$ python3 -q
>>> import numpy as np
>>> np.set_printoptions(precision=2, suppress=True, linewidth=200, legacy="1.25")
>>> rnd = lambda a: np.round(a, 2) + 0
>>> rng = np.random.default_rng(6287)
>>> ang = rng.uniform(0, 2 * np.pi, 41)
>>> q, _ = np.linalg.qr(np.array([[1.2, -0.9],
...     [-0.4, -0.7],
...     [0.7, -0.7],
...     [0.6, 0.2],
...     [-0.7, -0.4],
...     [-0.6, 1.0],
...     [0.5, -0.4],
...     [-0.7, 0.6],
...     [0.6, -0.1],
...     [0.3, 0.8],
...     [1.2, 0.6],
...     [0.9, -1.9],
...     [-0.2, -1.5]]))
>>> M = 10 * np.c_[np.cos(ang), np.sin(ang)] @ q.T
>>> rnd(M)
array([[-0.23,  3.15,  0.4 , -2.11,  2.98, -1.57, -0.02, -0.09, -1.19, -3.21, -4.84,  3.59,  5.11],
       [ 1.2 , -3.18,  0.21,  2.41, -3.27,  0.93,  0.43, -0.49,  1.57,  3.15,  5.38, -2.51, -4.79],
       [-0.57, -3.02, -0.9 ,  1.8 , -2.64,  2.05, -0.32,  0.58,  0.84,  3.15,  4.25, -4.37, -5.21],
       [ 3.69, -2.5 ,  1.93,  2.67, -3.33, -1.15,  1.51, -2.06,  2.29,  2.22,  5.6 ,  1.22, -2.71],
       [-4.22,  2.07, -2.35, -2.54,  3.08,  1.75, -1.74,  2.41, -2.34, -1.74, -5.22, -2.35,  1.8 ],
       [-2.6 , -2.28, -2.07,  0.74, -1.39,  3.03, -1.16,  1.76, -0.2 ,  2.58,  2.12, -5.81, -4.76],
       [-4.12,  2.18, -2.26, -2.58,  3.14,  1.62, -1.7 ,  2.34, -2.34, -1.85, -5.32, -2.1 ,  2.01],
       [ 3.23, -2.75,  1.59,  2.7 , -3.43, -0.69,  1.3 , -1.76,  2.2 ,  2.52,  5.74,  0.37, -3.3 ],
       [-0.38, -3.06, -0.78,  1.88, -2.73,  1.94, -0.24,  0.46,  0.92,  3.17,  4.4 , -4.19, -5.2 ],
       [ 4.62, -1.51,  2.7 ,  2.29, -2.67, -2.32,  1.93, -2.7 ,  2.3 ,  1.13,  4.58,  3.5 , -0.73],
       [ 3.89, -2.36,  2.08,  2.64, -3.26, -1.36,  1.6 , -2.19,  2.32,  2.06,  5.49,  1.62, -2.41],
       [ 4.66,  0.19,  3.02,  1.2 , -1.1 , -3.29,  1.98, -2.85,  1.72, -0.62,  2.04,  5.63,  2.1 ],
       [ 4.82, -0.54,  3.  ,  1.72, -1.83, -3.  ,  2.04, -2.89,  2.04,  0.12,  3.23,  4.92,  0.95],
       [ 3.68,  1.52,  2.63,  0.05,  0.4 , -3.36,  1.6 , -2.36,  0.88, -1.9 , -0.44,  6.13,  3.93],
       [-4.57,  1.6 , -2.65, -2.34,  2.74,  2.24, -1.9 ,  2.66, -2.31, -1.22, -4.69, -3.33,  0.89],
       [-4.56,  1.62, -2.64, -2.35,  2.76,  2.22, -1.9 ,  2.65, -2.32, -1.25, -4.72, -3.29,  0.93],
       [ 2.01, -3.1 ,  0.75,  2.59, -3.43,  0.33,  0.78, -0.99,  1.86,  3.  ,  5.66, -1.47, -4.35],
       [-0.19,  3.14,  0.43, -2.1 ,  2.96, -1.6 ,  0.  , -0.12, -1.17, -3.21, -4.81,  3.63,  5.11],
       [ 0.7 , -3.18, -0.11,  2.27, -3.14,  1.27,  0.22, -0.19,  1.38,  3.2 ,  5.12, -3.08, -4.98],
       [ 4.82, -0.65,  2.98,  1.79, -1.93, -2.94,  2.03, -2.89,  2.08,  0.23,  3.39,  4.79,  0.77],
       [-3.05,  2.83, -1.46, -2.7 ,  3.45,  0.53, -1.22,  1.64, -2.16, -2.62, -5.76, -0.07,  3.49],
       [-2.57, -2.3 , -2.05,  0.77, -1.42,  3.02, -1.15,  1.73, -0.18,  2.59,  2.17, -5.79, -4.78],
       [ 2.27, -3.06,  0.92,  2.63, -3.45,  0.13,  0.89, -1.15,  1.94,  2.92,  5.72, -1.11, -4.17],
       [ 3.96,  1.26,  2.76,  0.31,  0.07, -3.4 ,  1.71, -2.5 ,  1.08, -1.65,  0.1 ,  6.12,  3.59],
       [ 4.2 ,  0.98,  2.86,  0.55, -0.25, -3.41,  1.81, -2.63,  1.27, -1.39,  0.63,  6.06,  3.22],
       [-4.3 ,  1.99, -2.41, -2.51,  3.02,  1.84, -1.78,  2.46, -2.34, -1.65, -5.13, -2.54,  1.64],
       [-4.67,  1.41, -2.75, -2.24,  2.59,  2.41, -1.95,  2.73, -2.28, -1.02, -4.45, -3.68,  0.54],
       [ 1.29,  2.84,  1.32, -1.48,  2.27, -2.44,  0.62, -1.  , -0.5 , -3.03, -3.61,  4.97,  5.17],
       [-0.51,  3.17,  0.23, -2.21,  3.07, -1.4 , -0.14,  0.07, -1.3 , -3.2 , -5.01,  3.3 ,  5.04],
       [-1.68, -2.7 , -1.55,  1.28, -2.04,  2.63, -0.78,  1.22,  0.3 ,  2.92,  3.22, -5.25, -5.1 ],
       [-4.82,  0.81, -2.95, -1.89,  2.08,  2.84, -2.03,  2.87, -2.13, -0.39, -3.63, -4.58, -0.51],
       [ 3.63,  1.57,  2.61,  0.01,  0.45, -3.35,  1.58, -2.33,  0.84, -1.94, -0.54,  6.13,  3.98],
       [ 0.73, -3.18, -0.09,  2.28, -3.14,  1.25,  0.23, -0.21,  1.39,  3.2 ,  5.14, -3.05, -4.97],
       [-2.74, -2.2 , -2.14,  0.66, -1.28,  3.08, -1.22,  1.83, -0.28,  2.51,  1.94, -5.87, -4.69],
       [-4.82,  0.62, -2.99, -1.77,  1.9 ,  2.96, -2.03,  2.89, -2.07, -0.19, -3.34, -4.83, -0.83],
       [-0.16, -3.1 , -0.65,  1.97, -2.82,  1.81, -0.15,  0.33,  1.02,  3.19,  4.57, -3.98, -5.17],
       [ 3.  ,  2.04,  2.28, -0.48,  1.06, -3.18,  1.33, -1.98,  0.44, -2.37, -1.56,  5.98,  4.52],
       [ 3.82, -2.42,  2.03,  2.65, -3.28, -1.28,  1.56, -2.14,  2.31,  2.13,  5.53,  1.46, -2.52],
       [ 3.89, -2.37,  2.08,  2.64, -3.26, -1.35,  1.59, -2.19,  2.32,  2.07,  5.49,  1.6 , -2.42],
       [-4.6 ,  1.55, -2.68, -2.31,  2.7 ,  2.29, -1.92,  2.68, -2.31, -1.17, -4.63, -3.43,  0.8 ],
       [-1.04, -2.91, -1.17,  1.6 , -2.41,  2.31, -0.51,  0.85,  0.62,  3.08,  3.85, -4.77, -5.2 ]])
>>> Uu, sigma, Vt = np.linalg.svd(M)
>>> np.argmax(sigma[:-1] / (sigma[1:] + 1e-6)) + 1
2
>>> rnd(sigma)
array([47.7 , 42.72,  0.  ,  0.  ,  0.  ,  0.  ,  0.  ,  0.  ,  0.  ,  0.  ,  0.  ,  0.  ,  0.  ])
>>> M2 = Uu[:, :2] @ np.diag(sigma[:2]) @ Vt[:2]
>>> rnd(np.linalg.norm(M - M2) / np.linalg.norm(M))
0.0
>>> np.linalg.matrix_rank(M, rtol=0.05)
2
>>> W2 = M[[36, 26]].astype(float)
>>> for _ in range(5):
...     lab = np.linalg.norm(M[:, None] - W2, axis=-1).argmin(axis=1)
...     W2 = np.array([M[lab == j].mean(axis=0) for j in range(2)])
... 
>>> lab
array([0, 1, 1, 0, 1, 1, 1, 0, 1, 0, 0, 0, 0, 0, 1, 1, 0, 0, 1, 0, 1, 1, 0, 0, 0, 1, 1, 0, 0, 1, 1, 0, 1, 1, 1, 1, 0, 0, 0, 1, 1])
>>> rnd(W2[1] - W2[0])
array([-5.54, -0.62, -3.67, -1.17,  0.95,  4.13, -2.37,  3.42, -1.91,  1.14, -1.85, -7.18, -3.14])
>>> rnd(W2)
array([[ 3.03, -0.07,  1.93,  0.9 , -0.9 , -2.03,  1.29, -1.84,  1.19, -0.21,  1.62,  3.42,  1.04],
       [-2.52, -0.69, -1.73, -0.27,  0.06,  2.1 , -1.09,  1.58, -0.72,  0.94, -0.23, -3.76, -2.1 ]])
>>> np.bincount(lab)
array([20, 21])
